% ipython --no-banner

In [1]: import numpy as np

In [2]: import numpy.linalg as la

In [3]: np.set_printoptions(precision=3, suppress=True, linewidth=140, legacy="1.25")

In [4]: tidy = lambda a: np.round(a, 3) + 0

In [5]: data = np.load("a.npy")

In [6]: data
Out[6]: 
array([[-18, -15,   3],
       [-15,  -6,   2],
       [  3,   2,   4]])

In [7]: # equal to its transpose

In [8]: ev, evecs = la.eigh(data)

In [9]: x0 = np.array([1, 2, 3])

In [10]: print(x0 @ data @ x0)
-24

In [11]: tidy(evecs * np.maximum(ev, 0) @ evecs.T)
Out[11]: 
array([[ 1.345, -1.905,  0.413],
       [-1.905,  2.864,  0.249],
       [ 0.413,  0.249,  4.346]])

In [12]: np.abs(data).sum(axis=1).max(), tidy(np.abs(ev).max())
Out[12]: (36, 28.555)

In [13]: rng = np.random.default_rng(1)

In [14]: Y = data + rng.integers(-2, 3, (3, 1)) @ rng.integers(-2, 3, (1, 3))

In [15]: Y
Out[15]: 
array([[-18, -15,   3],
       [-15,  -6,   2],
       [  5,   0,   2]])

In [16]: la.matrix_rank(Y - data, tol=1e-8)
Out[16]: 1

In [17]: print(np.abs(Y - data).sum(axis=1))
[0 0 6]

In [18]: ev, evecs = la.eigh(data)

In [19]: np.unique(ev.round(6) + 0, return_counts=True)[1]
Out[19]: array([1, 1, 1])

In [20]: tidy(evecs.T @ evecs)
Out[20]: 
array([[1., 0., 0.],
       [0., 1., 0.],
       [0., 0., 1.]])

In [21]: tidy(la.eigvalsh(data @ data))
Out[21]: array([ 17.246,  19.377, 815.377])

In [22]: (ev > 1e-8).sum(), (ev < -1e-8).sum()
Out[22]: (2, 1)

In [23]: r0 = np.array([0, 2, 0])

In [24]: Y = data + np.outer(r0, np.eye(3)[2])

In [25]: Y
Out[25]: 
array([[-18., -15.,   3.],
       [-15.,  -6.,   4.],
       [  3.,   2.,   4.]])

In [26]: tidy(la.det(Y) / la.det(data)), tidy(1 + la.solve(data, r0)[2])
Out[26]: (1.034, 1.034)

In [27]: J = np.loadtxt("arr.csv", delimiter=",")

In [28]: J
Out[28]: 
array([[0., 2.],
       [2., 1.]])

In [29]: # symmetric, so the eigenvalues are real

In [30]: theta = np.radians(30)

In [31]: Rm = np.eye(2)

In [32]: Rm[0, 0] = Rm[1, 1] = np.cos(theta)

In [33]: Rm[0, 1], Rm[1, 0] = -np.sin(theta), np.sin(theta)

In [34]: tidy(Rm)
Out[34]: 
array([[ 0.866, -0.5  ],
       [ 0.5  ,  0.866]])

In [35]: Y = J @ Rm.T

In [36]: print(tidy(Y))
[[-1.     1.732]
 [ 1.232  1.866]]

In [37]: print(tidy(la.svd(J, compute_uv=False)), tidy(la.svd(Y, compute_uv=False)))
[2.562 1.562] [2.562 1.562]

In [38]: [round(float(la.det(J[:i, :i])), 2) + 0 for i in range(1, 3)]
Out[38]: [0.0, -4.0]

In [39]: q, Rm = la.qr(J)

In [40]: q
Out[40]: 
array([[ 0., -1.],
       [-1.,  0.]])

In [41]: np.allclose(Rm.T @ Rm, J.T @ J)
Out[41]: True

In [42]: np.trace(q @ q.T)
Out[42]: 2.0

In [43]: print(q @ Rm)
[[0. 2.]
 [2. 1.]]

In [44]: q.T @ q
Out[44]: 
array([[1., 0.],
       [0., 1.]])

In [45]: print(np.abs(np.diag(Rm)))
[2. 2.]

In [46]: q.shape, Rm.shape
Out[46]: ((2, 2), (2, 2))

In [47]: K = 5 * np.eye(3) + np.eye(3, k=1)

In [48]: K
Out[48]: 
array([[5., 1., 0.],
       [0., 5., 1.],
       [0., 0., 5.]])

In [49]: # triangular: eigenvalues sit on the diagonal

In [50]: hat = np.triu(np.array([[8, -2, -4], [-6, 9, -8], [2, 7, -8]]), 1) + np.eye(3)

In [51]: Y = hat @ K @ la.inv(hat)

In [52]: print(la.matrix_rank(Y))
3

In [53]: hat @ K - K @ hat
Out[53]: 
array([[0., 0., 6.],
       [0., 0., 0.],
       [0., 0., 0.]])

In [54]: np.trace(Y), np.trace(K)
Out[54]: (15.0, 15.0)

In [55]: tidy(la.det(Y))
Out[55]: 125.0

In [56]: C2 = K.T @ K

In [57]: np.allclose(C2, C2.T)
Out[57]: True

In [58]: C2
Out[58]: 
array([[25.,  5.,  0.],
       [ 5., 26.,  5.],
       [ 0.,  5., 26.]])

In [59]: print(tidy(la.svd(K, compute_uv=False) ** 2))
[32.842 25.502 18.656]

In [60]: r0, g = data[1], data[2]

In [61]: r0 @ g
Out[61]: -49

In [62]: print(r0 @ r0)
265

In [63]: pr = (r0 @ g) / (r0 @ r0) * r0

In [64]: la.matrix_rank(np.outer(r0, g))
Out[64]: 1

In [65]: np.outer(r0, g)
Out[65]: 
array([[-45, -30, -60],
       [-18, -12, -24],
       [  6,   4,   8]])

In [66]: Y = la.inv(K)

In [67]: print(np.allclose(Y, K.T))
False

In [68]: tidy(Y)
Out[68]: 
array([[ 0.2  , -0.04 ,  0.008],
       [ 0.   ,  0.2  , -0.04 ],
       [ 0.   ,  0.   ,  0.2  ]])

In [69]: q, _ = la.qr(np.array([[0.5, -0.4, -0.1, -0.9],
    ...:     [-0.6, 0.3, 0.8, 1.7],
    ...:     [0.9, -0.9, 0.0, -0.1],
    ...:     [-0.7, 0.6, 1.3, 1.5]]))

In [70]: ev = np.array([-1, -2, 0, -1])

In [71]: A = q @ np.diag(ev) @ q.T

In [72]: tidy(A)
Out[72]: 
array([[-0.884,  0.012,  0.173,  0.296],
       [ 0.012, -1.646, -0.522, -0.109],
       [ 0.173, -0.522, -1.192,  0.324],
       [ 0.296, -0.109,  0.324, -0.279]])

In [73]: # symmetric

In [74]: print(np.allclose(A @ A.T, A.T @ A))
True

In [75]: (A - A.T) / 2
Out[75]: 
array([[0., 0., 0., 0.],
       [0., 0., 0., 0.],
       [0., 0., 0., 0.],
       [0., 0., 0., 0.]])

In [76]: np.allclose(A, A.T)
Out[76]: True

In [77]: tidy(la.det(A))
Out[77]: 0.0

In [78]: tidy(np.trace(A))
Out[78]: -4.0

In [79]: tidy((A + A.T) / 2)
Out[79]: 
array([[-0.884,  0.012,  0.173,  0.296],
       [ 0.012, -1.646, -0.522, -0.109],
       [ 0.173, -0.522, -1.192,  0.324],
       [ 0.296, -0.109,  0.324, -0.279]])

In [80]: tidy(np.sort(np.abs(la.eigvals(A))))
Out[80]: array([0., 1., 1., 2.])

In [81]: tidy(la.matrix_power(A, 4))
Out[81]: 
array([[ 0.986, -0.995, -0.849, -0.248],
       [-0.995, 11.072,  6.998, -0.347],
       [-0.849,  6.998,  5.641, -0.637],
       [-0.248, -0.347, -0.637,  0.301]])

In [82]: print(tidy(np.abs(la.eigvals(A)).max()))
2.0

In [83]: theta = np.radians(45)

In [84]: Rm = np.eye(4)

In [85]: Rm[2, 2] = Rm[1, 1] = np.cos(theta)

In [86]: Rm[2, 1], Rm[1, 2] = -np.sin(theta), np.sin(theta)

In [87]: tidy(Rm)
Out[87]: 
array([[ 1.   ,  0.   ,  0.   ,  0.   ],
       [ 0.   ,  0.707,  0.707,  0.   ],
       [ 0.   , -0.707,  0.707,  0.   ],
       [ 0.   ,  0.   ,  0.   ,  1.   ]])

In [88]: Y = A @ Rm.T

In [89]: np.allclose(la.norm(A, axis=1), la.norm(Y, axis=1))
Out[89]: True

In [90]: np.allclose(A @ A.T, Y @ Y.T)
Out[90]: True

In [91]: r0 = np.array([0, -5, -2])

In [92]: tidy(np.correlate(A[3], A[2], "full"))
Out[92]: array([ 0.096, -0.387,  0.081, -0.369,  0.144,  0.202, -0.048])

In [93]: tidy(np.polyval(r0, A[3]))
Out[93]: array([-3.478, -1.456, -3.621, -0.606])

In [94]: print(tidy(np.cross(A[3, :3], A[2, :3])))
[ 0.299  0.408 -0.135]

In [95]: tidy(np.convolve(A[3], r0))
Out[95]: array([ 0.   , -1.478, -0.047, -1.404,  0.746,  0.558])

In [96]: tidy(np.array([np.convolve(row, r0, "same") for row in A]))
Out[96]: 
array([[ 4.418,  1.708, -0.889, -1.824],
       [-0.059,  8.205,  5.899,  1.587],
       [-0.866,  2.262,  7.002,  0.762],
       [-1.478, -0.047, -1.404,  0.746]])
